In [1]: import numpy as np

In [2]: np.set_printoptions(precision=2, suppress=True, linewidth=160)

In [3]: rnd = lambda a: np.round(a, 2) + 0

In [4]: K = np.loadtxt("case11.csv", delimiter=",")

In [5]: print(K)
[[ 1. -1.  1. -1. -1.  1. -1.  1.]
 [ 1. -1. -1.  1. -1.  1.  1. -1.]
 [ 1.  1. -1. -1. -1. -1.  1.  1.]
 [ 1.  1. -1. -1.  1.  1. -1. -1.]
 [ 1. -1.  1. -1.  1. -1.  1. -1.]
 [ 1. -1. -1.  1.  1. -1. -1.  1.]]

In [6]: w1 = np.array([[1, 2, 1, 1, 0, 3],
   ...:     [3, 1, 2, 2, 3, 2],
   ...:     [1, 2, 3, 1, 1, 2],
   ...:     [0, 2, 1, 1, 3, 2],
   ...:     [2, 3, 1, 3, 1, 2],
   ...:     [0, 3, 1, 1, 0, 1],
   ...:     [3, 1, 0, 1, 1, 0],
   ...:     [3, 1, 3, 3, 2, 1]])

In [7]: b = np.array([7, -1, 9, -6, -7, -8])

In [8]: hid = np.maximum(K @ w1 + b, 0)

In [9]: print(np.linalg.matrix_rank(hid))
3

In [10]: print(rnd((hid > 0).mean(axis=0)))
[1.   0.17 1.   0.   0.   0.  ]

In [11]: print(hid)
[[ 4.  0. 13.  0.  0.  0.]
 [ 2.  0.  3.  0.  0.  0.]
 [14.  0.  9.  0.  0.  0.]
 [ 6.  2.  7.  0.  0.  0.]
 [ 8.  0.  7.  0.  0.  0.]
 [ 6.  0.  9.  0.  0.  0.]]

In [12]: print((hid > 0).astype(int))
[[1 0 1 0 0 0]
 [1 0 1 0 0 0]
 [1 0 1 0 0 0]
 [1 1 1 0 0 0]
 [1 0 1 0 0 0]
 [1 0 1 0 0 0]]

In [13]: Z = np.array([[1, 3], [0, 2], [1, 1], [3, 0], [3, 1], [2, 2]])

In [14]: print((hid @ Z).round(6).argmax(axis=1))
[1 1 1 1 1 1]

In [15]: print(hid @ Z)
[[17. 25.]
 [ 5.  9.]
 [23. 51.]
 [13. 29.]
 [15. 31.]
 [15. 27.]]

In [16]: T = np.stack([K, -1 * K, K[::-1]])

In [17]: print(T.sum(axis=0))
[[ 1. -1. -1.  1.  1. -1. -1.  1.]
 [ 1. -1.  1. -1.  1. -1.  1. -1.]
 [ 1.  1. -1. -1.  1.  1. -1. -1.]
 [ 1.  1. -1. -1. -1. -1.  1.  1.]
 [ 1. -1. -1.  1. -1.  1.  1. -1.]
 [ 1. -1.  1. -1. -1.  1. -1.  1.]]

In [18]: print(np.einsum("bij,cij->bc", T, T))
[[ 48. -48.   0.]
 [-48.  48.   0.]
 [  0.   0.  48.]]

In [19]: print(T.shape)
(3, 6, 8)

In [20]: Y = np.array([[3, -2], [-2, 5], [-5, 0]])

In [21]: E = np.kron(np.eye(3, dtype=int), Y)

In [22]: print(E)
[[ 3 -2  0  0  0  0]
 [-2  5  0  0  0  0]
 [-5  0  0  0  0  0]
 [ 0  0  3 -2  0  0]
 [ 0  0 -2  5  0  0]
 [ 0  0 -5  0  0  0]
 [ 0  0  0  0  3 -2]
 [ 0  0  0  0 -2  5]
 [ 0  0  0  0 -5  0]]

In [23]: Y = K / np.linalg.norm(K, axis=1, keepdims=True)

In [24]: G = Y @ Y.T

In [25]: print((G - 2 * np.eye(6)).round(6).argmax(axis=1))
[1 0 0 0 0 0]

In [26]: print(np.degrees(np.arccos(np.clip(G[4, 0], -1, 1))))
90.0

In [27]: print((np.abs(G) > 0.9).astype(int))
[[1 0 0 0 0 0]
 [0 1 0 0 0 0]
 [0 0 1 0 0 0]
 [0 0 0 1 0 0]
 [0 0 0 0 1 0]
 [0 0 0 0 0 1]]

In [28]: print(np.argwhere(np.triu(np.abs(G) > 0.95, 1)))
[]

In [29]: M = np.array([[70, 32, 61, 76],
    ...:     [32, 21, 27, 44],
    ...:     [61, 27, 78, 64],
    ...:     [76, 44, 64, 96]])

In [30]: # symmetric

In [31]: print(np.argsort(-np.linalg.norm(M, axis=0).round(6), kind="stable")[:3])
[3 0 2]

In [32]: print(np.linalg.cond(M) > 100)
True

In [33]: print(np.linalg.matrix_rank(M, rtol=0.1))
2

In [34]: J = np.load("w.npy")

In [35]: print(J)
[[ 1.7   0.1  -0.4  -9.03  0.   -1.9  -0.2   1.6  -1.8 ]
 [-0.6  -0.6   1.9  -6.5   2.2   1.1   1.2  -0.4  -1.3 ]
 [ 1.5   0.7   0.   -7.48  2.2  -2.1  -1.2  -0.4  -1.5 ]
 [ 0.1   1.3  -0.5  -2.01  0.2   0.1  -0.3  -0.4  -0.4 ]
 [ 0.4  -2.9   0.    1.97 -1.6   0.5   1.1  -0.8   0.4 ]
 [ 0.1  -0.3   0.8   0.48  0.1   0.   -0.2  -1.7   0.1 ]
 [ 1.    0.   -0.8  -0.98  0.6  -1.8  -0.9   0.2  -0.2 ]
 [-0.1   0.3  -1.1  -4.02 -0.2  -2.1  -1.5  -0.2  -0.8 ]
 [ 0.3   0.2  -1.   -2.    0.   -0.5  -0.2  -2.   -0.4 ]
 [ 0.5  -0.4   0.2   3.01  1.7  -0.3  -0.1  -1.6   0.6 ]
 [ 0.7   0.7  -0.8   8.5  -1.1  -2.1  -0.7  -0.4   1.7 ]
 [-0.9   0.7   0.    8.02 -1.8  -0.5   1.8   0.5   1.6 ]
 [ 0.6  -0.3  -0.2   2.51  1.    0.6   0.3   0.5   0.5 ]
 [ 1.9   0.    1.    7.49 -0.5   0.2  -1.4  -0.6   1.5 ]
 [ 0.3  -0.7  -0.9   5.01 -0.5  -0.9   0.1  -0.1   1.  ]
 [ 0.5   1.   -1.6   1.    1.7   0.9  -1.7   0.3   0.2 ]
 [-1.3   0.4  -1.2   3.93  0.6  -1.4   0.9  -1.9   0.8 ]
 [ 0.2  -1.1  -0.4   0.55  0.   -0.4  -1.1  -0.2   0.1 ]
 [ 0.2   0.7   1.5   2.49  0.2  -0.4   0.    0.2   0.5 ]
 [ 0.4   0.6  -0.9  11.99  0.6  -1.   -0.1   0.2   2.4 ]
 [-0.3  -0.6  -1.   -8.98 -1.3   0.1   1.4   1.2  -1.8 ]
 [ 1.1   0.6  -0.1   1.01  0.   -1.7   0.5   2.    0.2 ]
 [-0.6   1.1   0.5   1.    1.2  -0.8   0.3  -0.1   0.2 ]
 [-0.7   0.5  -1.    5.99  0.6  -1.4   0.4  -1.3   1.2 ]
 [-0.7  -1.5   0.    1.5  -1.4   0.9   2.6   0.4   0.3 ]]

In [36]: # column 3 is much longer than the rest

In [37]: Ac = J - J.mean(axis=0)

In [38]: V = np.linalg.svd(Ac)[2][:8]

In [39]: Y = Ac - Ac @ V.T @ V

In [40]: print(np.linalg.norm(Y, axis=1).round(6).argmax())
16

In [41]: print(rnd(np.diag(V.T @ V)))
[1.   1.   1.   0.96 1.   1.   1.   1.   0.04]

In [42]: print(rnd((Ac @ V.T).std(axis=0)))
[5.42 1.48 1.18 0.96 0.91 0.71 0.59 0.35]

In [43]: print(rnd(np.linalg.norm(J, 2) / np.linalg.norm(J)))
0.9

In [44]: print(np.argsort(-np.linalg.norm(J, axis=0).round(6), kind="stable")[:3])
[3 5 4]

In [45]: print(np.linalg.matrix_rank(J, rtol=0.1))
7

In [46]: print([round(float(x), 2) for x in np.linalg.svd(J, compute_uv=False)[:3]])
[27.62, 7.77, 5.97]

In [47]: X = np.tril(np.array([[5, 0, 3, 3, 2, 0, 3, 5, 1],
    ...:     [4, 5, 5, 1, 5, 5, 0, 1, 4],
    ...:     [4, 4, 1, 5, 5, 1, 2, 3, 1],
    ...:     [0, 3, 2, 3, 3, 4, 1, 2, 3],
    ...:     [4, 4, 3, 0, 4, 0, 3, 5, 0],
    ...:     [0, 2, 0, 4, 1, 5, 0, 4, 2],
    ...:     [4, 0, 1, 3, 1, 0, 5, 5, 0],
    ...:     [5, 5, 2, 3, 3, 1, 1, 4, 4],
    ...:     [1, 4, 5, 3, 4, 0, 0, 4, 5]]), -1) + np.eye(9, dtype=int)

In [48]: print(X)
[[1 0 0 0 0 0 0 0 0]
 [4 1 0 0 0 0 0 0 0]
 [4 4 1 0 0 0 0 0 0]
 [0 3 2 1 0 0 0 0 0]
 [4 4 3 0 1 0 0 0 0]
 [0 2 0 4 1 1 0 0 0]
 [4 0 1 3 1 0 1 0 0]
 [5 5 2 3 3 1 1 1 0]
 [1 4 5 3 4 0 0 4 1]]

In [49]: # triangular, det is the product of the diagonal

In [50]: Y = X[0, 0] * X[1:] - np.outer(X[1:, 0], X[0])

In [51]: print(Y)
[[0 1 0 0 0 0 0 0 0]
 [0 4 1 0 0 0 0 0 0]
 [0 3 2 1 0 0 0 0 0]
 [0 4 3 0 1 0 0 0 0]
 [0 2 0 4 1 1 0 0 0]
 [0 0 1 3 1 0 1 0 0]
 [0 5 2 3 3 1 1 1 0]
 [0 4 5 3 4 0 0 4 1]]

In [52]: print(np.linalg.matrix_rank(Y), np.linalg.matrix_rank(X))
8 9

In [53]: print(X[:, 0] / X[0, 0])
[1. 4. 4. 0. 4. 0. 4. 5. 1.]

In [54]: rng = np.random.default_rng(808)

In [55]: m1 = np.eye(3, dtype=int)[rng.permutation(3)] * np.array([0, 2, 1])

In [56]: print(m1)
[[0 0 1]
 [0 0 0]
 [0 2 0]]

In [57]: # rank 2

In [58]: vec = np.array([0, 0, 0, 0, 2, 1, 0, 1])

In [59]: h1 = np.maximum(K @ vec, 0)

In [60]: print(np.flatnonzero(h1 > 1e-9))
[3 5]

In [61]: print(np.linalg.cond(m1) > 100)
True

In [62]: print(np.linalg.matrix_rank(m1, rtol=0.1))
2

In [63]: print(np.argsort(-np.linalg.norm(m1, axis=0).round(6), kind="stable")[:3])
[1 2 0]
